$ ipython --no-banner

In [1]: import numpy as np

In [2]: import numpy.linalg as la

In [3]: np.set_printoptions(precision=3, suppress=True, linewidth=100, legacy="1.25")

In [4]: W0 = np.load("block14.npy")

In [5]: W0
Out[5]: 
array([[-1,  2,  0,  1],
       [ 0,  0, -2,  0],
       [ 0,  0, -2, -2],
       [ 0,  0,  0,  2]])

In [6]: np.kron(np.eye(2, dtype=int), W0)
Out[6]: 
array([[-1,  2,  0,  1,  0,  0,  0,  0],
       [ 0,  0, -2,  0,  0,  0,  0,  0],
       [ 0,  0, -2, -2,  0,  0,  0,  0],
       [ 0,  0,  0,  2,  0,  0,  0,  0],
       [ 0,  0,  0,  0, -1,  2,  0,  1],
       [ 0,  0,  0,  0,  0,  0, -2,  0],
       [ 0,  0,  0,  0,  0,  0, -2, -2],
       [ 0,  0,  0,  0,  0,  0,  0,  2]])

In [7]: np.poly(W0)
Out[7]: array([ 1.,  1., -4., -4.,  0.])

In [8]: np.round(la.det(W0[::-1]), 3)
Out[8]: 0.0

In [9]: K = np.array([[0, 1, 0, 0], [0, 0, 1, 0], [1, 0, 0, 0], [0, 0, 0, 1]])

In [10]: # keeps lengths

In [11]: O = K.astype(float).copy()

In [12]: for j in range(4):
    ...:     O[:, j] -= O[:, :j] @ (O[:, :j].T @ O[:, j])
    ...:     O[:, j] /= la.norm(O[:, j])
    ...: 

In [13]: O.T @ K
Out[13]: 
array([[1., 0., 0., 0.],
       [0., 1., 0., 0.],
       [0., 0., 1., 0.],
       [0., 0., 0., 1.]])

In [14]: O
Out[14]: 
array([[0., 1., 0., 0.],
       [0., 0., 1., 0.],
       [1., 0., 0., 0.],
       [0., 0., 0., 1.]])

In [15]: K @ np.ones(4)
Out[15]: array([1., 1., 1., 1.])

In [16]: K.sum(axis=1)
Out[16]: array([1, 1, 1, 1])

In [17]: p = np.eye(4)[0]

In [18]: for _ in range(7):
    ...:     p = p @ K
    ...:     print(p.round(3))
    ...: 
[0. 1. 0. 0.]
[0. 0. 1. 0.]
[1. 0. 0. 0.]
[0. 1. 0. 0.]
[0. 0. 1. 0.]
[1. 0. 0. 0.]
[0. 1. 0. 0.]

In [19]: K @ K.T
Out[19]: 
array([[1, 0, 0, 0],
       [0, 1, 0, 0],
       [0, 0, 1, 0],
       [0, 0, 0, 1]])

In [20]: M2 = np.array([[-1, 1, -1, -3],
    ...:     [-2, 0, -3, -1],
    ...:     [0, -1, 3, 0],
    ...:     [-2, 3, 3, 1],
    ...:     [-1, -1, 1, 3],
    ...:     [0, -3, -3, -1]])

In [21]: E = M2.T @ M2

In [22]: E
Out[22]: 
array([[10, -6,  0,  0],
       [-6, 21, 13,  0],
       [ 0, 13, 38, 15],
       [ 0,  0, 15, 21]])

In [23]: # equal to its transpose

In [24]: r0 = np.array([6, 1, 0, 9])

In [25]: M2 = E + np.outer(r0, np.eye(4)[3])

In [26]: round(la.det(M2) / la.det(E), 3), round(1 + la.solve(E, r0)[3], 3)
Out[26]: (1.83, 1.83)

In [27]: vec = np.ones(4)

In [28]: for _ in range(7):
    ...:     vec = E @ vec
    ...:     vec /= la.norm(vec)
    ...:     print(round(vec @ E @ vec, 3))
    ...: 
50.737
51.175
51.203
51.208
51.209
51.209
51.209

In [29]: round(float(la.eigvalsh(E)[-1]), 3)
Out[29]: 51.209

In [30]: (K != 0).astype(int)
Out[30]: 
array([[0, 1, 0, 0],
       [0, 0, 1, 0],
       [1, 0, 0, 0],
       [0, 0, 0, 1]])

In [31]: round(float(la.det(K)), 3)
Out[31]: 1.0

In [32]: O, r_ = la.qr(E)

In [33]: np.round(O @ r_, 3) + 0
Out[33]: 
array([[10., -6.,  0.,  0.],
       [-6., 21., 13.,  0.],
       [ 0., 13., 38., 15.],
       [ 0.,  0., 15., 21.]])

In [34]: r_
Out[34]: 
array([[-11.662,  15.949,   6.688,   0.   ],
       [  0.   , -19.789, -33.368,  -9.854],
       [  0.   ,   0.   , -26.074, -21.331],
       [  0.   ,   0.   ,   0.   ,  10.671]])

In [35]: np.round(O.T @ O, 3) + 0
Out[35]: 
array([[1., 0., 0., 0.],
       [0., 1., 0., 0.],
       [0., 0., 1., 0.],
       [0., 0., 0., 1.]])

In [36]: O.shape, r_.shape
Out[36]: ((4, 4), (4, 4))

In [37]: np.abs(np.diag(r_))
Out[37]: array([11.662, 19.789, 26.074, 10.671])

In [38]: m1 = np.load("data.npy")

In [39]: m1
Out[39]: 
array([[-1,  2,  0,  0],
       [ 2, -2,  0,  0],
       [ 0,  0, -1,  2],
       [ 0,  0,  2, -2]])

In [40]: O, vecs = la.qr(m1[:, :3])[0], la.qr(m1[:, 3:])[0]

In [41]: sv = la.svd(O.T @ vecs, compute_uv=False)

In [42]: (sv > 0.9).sum()
Out[42]: 1

In [43]: np.round(la.norm(O @ O.T - vecs @ vecs.T, 2), 3)
Out[43]: 1.0

In [44]: np.degrees(np.arccos(sv.clip(0, 1)))
Out[44]: array([18.435])

In [45]: X = np.load("mat.npy")

In [46]: X
Out[46]: 
array([[-0.4, -1.9, -0.9, -0.7,  0.5],
       [-1.7, -0.2, -1.4,  1.6, -0.5],
       [-1.3,  0.3,  0. , -2. ,  0.7],
       [-1.4, -0.5,  1.1,  0.8, -0.5],
       [-0.4,  0.3, -0.6, -0.3,  0.2]])

In [47]: vec = np.array([0, 3, 1, 0, 1])

In [48]: h = np.maximum(X @ vec, 0)

In [49]: h
Out[49]: array([0. , 0. , 1.6, 0. , 0.5])

In [50]: X * (h > 1e-9)[:, None]
Out[50]: 
array([[-0. , -0. , -0. , -0. ,  0. ],
       [-0. , -0. , -0. ,  0. , -0. ],
       [-1.3,  0.3,  0. , -2. ,  0.7],
       [-0. , -0. ,  0. ,  0. , -0. ],
       [-0.4,  0.3, -0.6, -0.3,  0.2]])

In [51]: np.flatnonzero(h > 1e-9)
Out[51]: array([2, 4])

In [52]: np.maximum(X @ (3 * vec), 0)
Out[52]: array([0. , 0. , 4.8, 0. , 1.5])

In [53]: np.maximum(X @ vec, 0) - np.maximum(-X @ vec, 0)
Out[53]: array([-6.1, -2.5,  1.6, -0.9,  0.5])
